$ python -q
>>> import numpy as np
>>> import numpy.linalg as la
>>> np.set_printoptions(suppress=True, linewidth=200)
>>> def tidy(a):
...     return np.round(a, 2) + 0
... 
>>> J = np.load("block1.npy")
>>> print(J)
[[1.   0.5  0.25 0.12]
 [0.5  1.   0.5  0.25]
 [0.25 0.5  1.   0.5 ]
 [0.12 0.25 0.5  1.  ]]
>>> x = np.array([-6, -8, -5, -9])
>>> target = J @ x
>>> tidy(target)
array([-12.33, -15.75, -15.  , -14.22])
>>> tidy(la.solve(J.T, J[0]))
array([1., 0., 0., 0.])
>>> tidy(la.solve(J, -1 * target))
array([6., 8., 5., 9.])
>>> evals, evecs = la.eigh(J)
>>> x = np.array([4, 4, 1, 1])
>>> tidy(x @ J @ x)
np.float64(59.96)
>>> tidy(x @ J @ x / (x @ x)), tidy(evals[0]), tidy(evals[-1])
(np.float64(1.76), np.float64(0.38), np.float64(2.08))
>>> x = np.array([-3, 1, 0, 3])
>>> target = J @ x
>>> beta, lr = np.zeros(4), 1 / la.norm(J, 2) ** 2
>>> for i in range(150):
...     beta -= lr * J.T @ (J @ beta - target)
...     if i % 50 == 0: print(i, round(la.norm(J @ beta - target), 2))
... 
0 2.85
50 0.18
100 0.03
>>> print(tidy(beta))
[-2.99  0.99  0.01  2.99]
>>> rng = np.random.default_rng(178524)
>>> idx = rng.permutation(4)
>>> idx
array([2, 1, 0, 3])
>>> B = J[idx][:, idx]
>>> np.trace(B)
np.float64(4.0)
>>> tidy(np.sort(np.abs(la.eigvals(B))))
array([0.38, 0.54, 1.  , 2.08])
>>> tidy(la.det(B)), tidy(la.det(J[idx]))
(np.float64(0.42), np.float64(-0.42))
>>> B
array([[1.  , 0.5 , 0.25, 0.5 ],
       [0.5 , 1.  , 0.5 , 0.25],
       [0.25, 0.5 , 1.  , 0.12],
       [0.5 , 0.25, 0.12, 1.  ]])
>>> E = np.load("sample12.npy")
>>> E
array([[ 36,  14,  -6,   8],
       [ 14,  20,  13,  -6],
       [ -6,  13,  59, -18],
       [  8,  -6, -18,  58]])
>>> evals, evecs = la.eigh(E)
>>> x = np.array([0, -2, 1, 2])
>>> tidy(la.eigvalsh(E[1:, 1:]))
array([16.06, 41.35, 79.6 ])
>>> np.abs(E).sum(axis=1).max(), tidy(np.abs(evals).max())
(np.int64(96), np.float64(80.63))
>>> f = np.array([-1, 3])
>>> np.convolve(E[2], f)
array([  6, -31, -20, 195, -54])
>>> np.polyval(f, E[2])
array([  9, -10, -56,  21])
>>> idx = rng.permutation(4)
>>> idx
array([3, 1, 0, 2])
>>> B = E[idx][:, idx]
>>> np.allclose(B, E)
False
>>> np.trace(B)
np.int64(173)
>>> L = la.cholesky(E)
>>> tidy(L @ L.T)
array([[ 36.,  14.,  -6.,   8.],
       [ 14.,  20.,  13.,  -6.],
       [ -6.,  13.,  59., -18.],
       [  8.,  -6., -18.,  58.]])
>>> tidy(np.diag(L) ** 2)
array([36.  , 14.56, 41.85, 49.33])
>>> W0 = np.loadtxt("out11.csv", delimiter=",")
>>> W0
array([[  3.,   3., -12.,  -3.],
       [ -2.,   2.,  -8.,  -2.],
       [ -2.,   0.,   4.,   1.]])
>>> # column 2 dominates
>>> x = np.array([0, 5, 2, 5])
>>> h1 = np.maximum(W0 @ x, 0)
>>> np.maximum(W0 @ (3 * x), 0)
array([ 0.,  0., 39.])
>>> np.flatnonzero(h1 > 1e-9)
array([2])
>>> np.maximum(W0 @ x, 0) - np.maximum(-W0 @ x, 0)
array([-24., -16.,  13.])
>>> B = np.array([[3, -1], [-2, 3], [-1, 3], [-2, 0]])
>>> np.vstack([W0, B.T]).shape
(5, 4)
>>> la.matrix_rank(W0 @ B)
np.int64(2)
>>> np.einsum("ij,ij->i", W0, W0)
array([171.,  76.,  21.])
>>> la.matrix_rank(np.vstack([W0, B.T]))
np.int64(4)
>>> T = np.stack([W0, 4 * W0, W0[::-1]])
>>> (T @ W0.T).shape
(3, 3, 3)
>>> np.einsum("bij,cij->bc", T, T)
array([[ 268., 1072.,  -38.],
       [1072., 4288., -152.],
       [ -38., -152.,  268.]])
>>> tidy(la.norm(W0, axis=1))
array([13.08,  8.72,  4.58])
>>> W0[1] @ W0[0]
np.float64(102.0)
>>> tidy(la.norm(W0, axis=0))
array([ 4.12,  3.61, 14.97,  3.74])
>>> tidy(la.norm(W0, 1)), tidy(la.norm(W0, np.inf))
(np.float64(24.0), np.float64(21.0))
>>> tidy(la.norm(W0) ** 2 / la.norm(W0, 2) ** 2)
np.float64(1.06)
>>> tidy(la.norm(W0, "nuc"))
np.float64(20.45)
>>> W0.sum(axis=0)
array([ -1.,   5., -16.,  -4.])
>>> np.count_nonzero(W0)
np.int64(11)
>>> tidy(la.svd(W0, compute_uv=False))
array([15.93,  3.68,  0.84])
>>> W0.sum(axis=1)
array([ -9., -10.,   3.])
>>> np.zeros(3, 4)
Traceback (most recent call last):
  File "<python-input-71>", line 1, in <module>
    np.zeros(3, 4)
    ~~~~~~~~^^^^^^
TypeError: Cannot interpret '4' as a data type
>>> arr = np.diag(20 * np.array([-3, 1, -1, 0])) + np.array([[1, 3, 3, 3], [2, 0, 2, 0], [2, 1, 1, 1], [3, 1, 2, 3]])
>>> arr
array([[-59,   3,   3,   3],
       [  2,  20,   2,   0],
       [  2,   1, -19,   1],
       [  3,   1,   2,   3]])
>>> x = np.array([0, 1, 1, 0])
>>> W0 * x
array([[  0.,   3., -12.,  -0.],
       [ -0.,   2.,  -8.,  -0.],
       [ -0.,   0.,   4.,   0.]])
>>> print((W0 @ x).argmax())
2
>>> W0 @ (2 * x)
array([-18., -12.,   8.])
>>> evals, evecs = la.eigh(E)
>>> (evals > 1e-8).sum(), (evals < -1e-8).sum()
(np.int64(4), np.int64(0))
>>> np.unique(evals.round(6) + 0, return_counts=True)[1]
array([1, 1, 1, 1])
>>> basis = np.sign(np.array([[1, 2], [0, 0]]))
>>> B = (np.tril(basis, -1) + np.eye(2)) @ (np.triu(basis, 1) + np.eye(2))
>>> evals = np.array([0, 3])
>>> data = np.rint(B * evals @ la.inv(B)) + 0
>>> data
array([[0., 3.],
       [0., 3.]])
>>> f, g = W0[1], W0[2]
>>> f @ f
np.float64(76.0)
>>> p = (f @ g) / (f @ f) * f
>>> np.outer(f, g)
array([[  4.,  -0.,  -8.,  -2.],
       [ -4.,   0.,   8.,   2.],
       [ 16.,  -0., -32.,  -8.],
       [  4.,  -0.,  -8.,  -2.]])
>>> print(tidy((g - p) @ f))
0.0
>>> la.matrix_rank(np.outer(f, g))
np.int64(1)
>>> idx = rng.permutation(2)
>>> idx
array([1, 0])
>>> B = data[idx][:, idx]
>>> tidy(la.det(B)), tidy(la.det(data[idx]))
(np.float64(0.0), np.float64(0.0))
>>> print(B)
[[3. 0.]
 [3. 0.]]
>>> np.diag(B)
array([3., 0.])
>>> np.argsort(-la.norm(data, axis=0).round(6), kind="stable")[:3]
array([1, 0])
>>> print(la.matrix_rank(data, rtol=0.1))
1
>>> [round(float(x), 2) for x in la.svd(data, compute_uv=False)[:3]]
[4.24, 0.0]
>>> f = np.array([3, 4, 5])
>>> np.polyval(f, data[0])
array([ 5., 44.])
>>> np.correlate(data[0], data[1], "full")
array([0., 9., 0.])
>>> U, s, Vt = la.svd(data)
>>> evecs = Vt[:(s > 1e-8).sum()]
>>> x = data[1] + 2 * data[0] + rng.integers(2) * np.eye(2)[0]
>>> x
array([1., 9.])
>>> print(la.matrix_rank(np.vstack([data, x])))
2
>>> np.allclose(evecs.T @ evecs @ x, x)
False
>>> A = np.loadtxt("x.csv", delimiter=",")
>>> A
array([[0., 5., 1.],
       [0., 5., 7.],
       [0., 5., 3.]])
>>> idx = rng.permutation(3)
>>> idx
array([0, 1, 2])
>>> B = A[idx][:, idx]
>>> print(tidy(la.det(B)), tidy(la.det(A[idx])))
0.0 0.0
>>> np.diag(B)
array([0., 5., 3.])
>>> np.trace(B)
np.float64(8.0)
>>> np.allclose(A @ A.T, A.T @ A)
False
>>> tidy(np.sort(np.abs(la.eigvals(A))))
array([ 0.,  2., 10.])
>>> tidy(la.det(A))
np.float64(0.0)
>>> A.inv()
Traceback (most recent call last):
  File "<python-input-121>", line 1, in <module>
    A.inv()
    ^^^^^
AttributeError: 'numpy.ndarray' object has no attribute 'inv'
>>> la.determinant(A)
Traceback (most recent call last):
  File "<python-input-122>", line 1, in <module>
    la.determinant(A)
    ^^^^^^^^^^^^^^
AttributeError: module 'numpy.linalg' has no attribute 'determinant'
>>> m1 = np.load("dump.npy")
>>> m1
array([[-2,  2, -2],
       [ 0,  2, -1],
       [ 0,  0,  0],
       [-2,  2, -2],
       [ 0,  0,  0],
       [ 0,  0,  0],
       [-2,  0, -1],
       [-2,  0, -1],
       [ 0,  2, -1],
       [-2,  4, -3],
       [-2,  2, -2],
       [ 0,  0,  0],
       [ 0,  2, -1],
       [ 0,  0,  0],
       [ 0,  0,  0]])
>>> # null space of dimension 1
>>> def softmax(z):
...     e = np.exp(z - z.max(axis=-1, keepdims=True))
...     return e / e.sum(axis=-1, keepdims=True)
... 
>>> tidy(softmax(m1[5]))
array([0.33, 0.33, 0.33])
>>> tidy(softmax(m1[5] + -3))
array([0.33, 0.33, 0.33])
>>> scores = m1 @ m1.T / np.sqrt(3)
>>> print(softmax(scores).round(6).argmax(axis=1))
[9 9 0 9 0 0 9 9 9 9 9 0 9 0 0]
>>> tidy(softmax(scores)[5] @ m1)
array([-0.8 ,  1.07, -0.93])
>>> C2 = m1.T @ m1
>>> print(np.diag(C2))
[24 40 26]
>>> np.allclose(C2, C2.T)
True
>>> C2
array([[ 24, -20,  22],
       [-20,  40, -30],
       [ 22, -30,  26]])
>>> tidy(la.eigvalsh(C2)[::-1])
array([79.42, 10.58,  0.  ])
>>> D = la.norm(m1[:, None] - m1[None], axis=-1)
>>> tidy(D[:5, :5])
array([[0.  , 2.24, 3.46, 0.  , 3.46],
       [2.24, 0.  , 2.24, 2.24, 2.24],
       [3.46, 2.24, 0.  , 3.46, 0.  ],
       [0.  , 2.24, 3.46, 0.  , 3.46],
       [3.46, 2.24, 0.  , 3.46, 0.  ]])
>>> D.shape
(15, 15)
>>> D[7].round(6).argsort(kind="stable")[:4]
array([6, 7, 0, 2])
>>> np.flatnonzero(D[7] < D.mean() / 2)
array([6, 7])
>>> D.mean(axis=1).argmax()
np.int64(9)
>>> np.unravel_index(D.round(6).argmax(), D.shape)
(np.int64(2), np.int64(9))
>>> print((D + 1e9 * np.eye(15)).round(6).argmin(axis=1))
[3 8 4 0 2 2 7 6 1 0 0 2 1 2 2]
>>> U, s, Vt = la.svd(m1)
>>> tidy(s)
array([8.91, 3.25, 0.  ])
>>> B = U[:, :2] @ np.diag(s[:2]) @ Vt[:2]
>>> tidy(B)
array([[-2.,  2., -2.],
       [ 0.,  2., -1.],
       [ 0.,  0.,  0.],
       [-2.,  2., -2.],
       [ 0.,  0.,  0.],
       [ 0.,  0.,  0.],
       [-2.,  0., -1.],
       [-2.,  0., -1.],
       [ 0.,  2., -1.],
       [-2.,  4., -3.],
       [-2.,  2., -2.],
       [ 0.,  0.,  0.],
       [ 0.,  2., -1.],
       [ 0.,  0.,  0.],
       [ 0.,  0.,  0.]])
>>> tidy(la.norm(m1 - B) / la.norm(m1))
np.float64(0.0)
>>> tidy(np.abs(m1 - B).max())
np.float64(0.0)
>>> la.matrix_rank(B)
np.int64(2)
>>> tidy(la.norm(m1 - B, 2)), tidy(s[2])
(np.float64(0.0), np.float64(0.0))
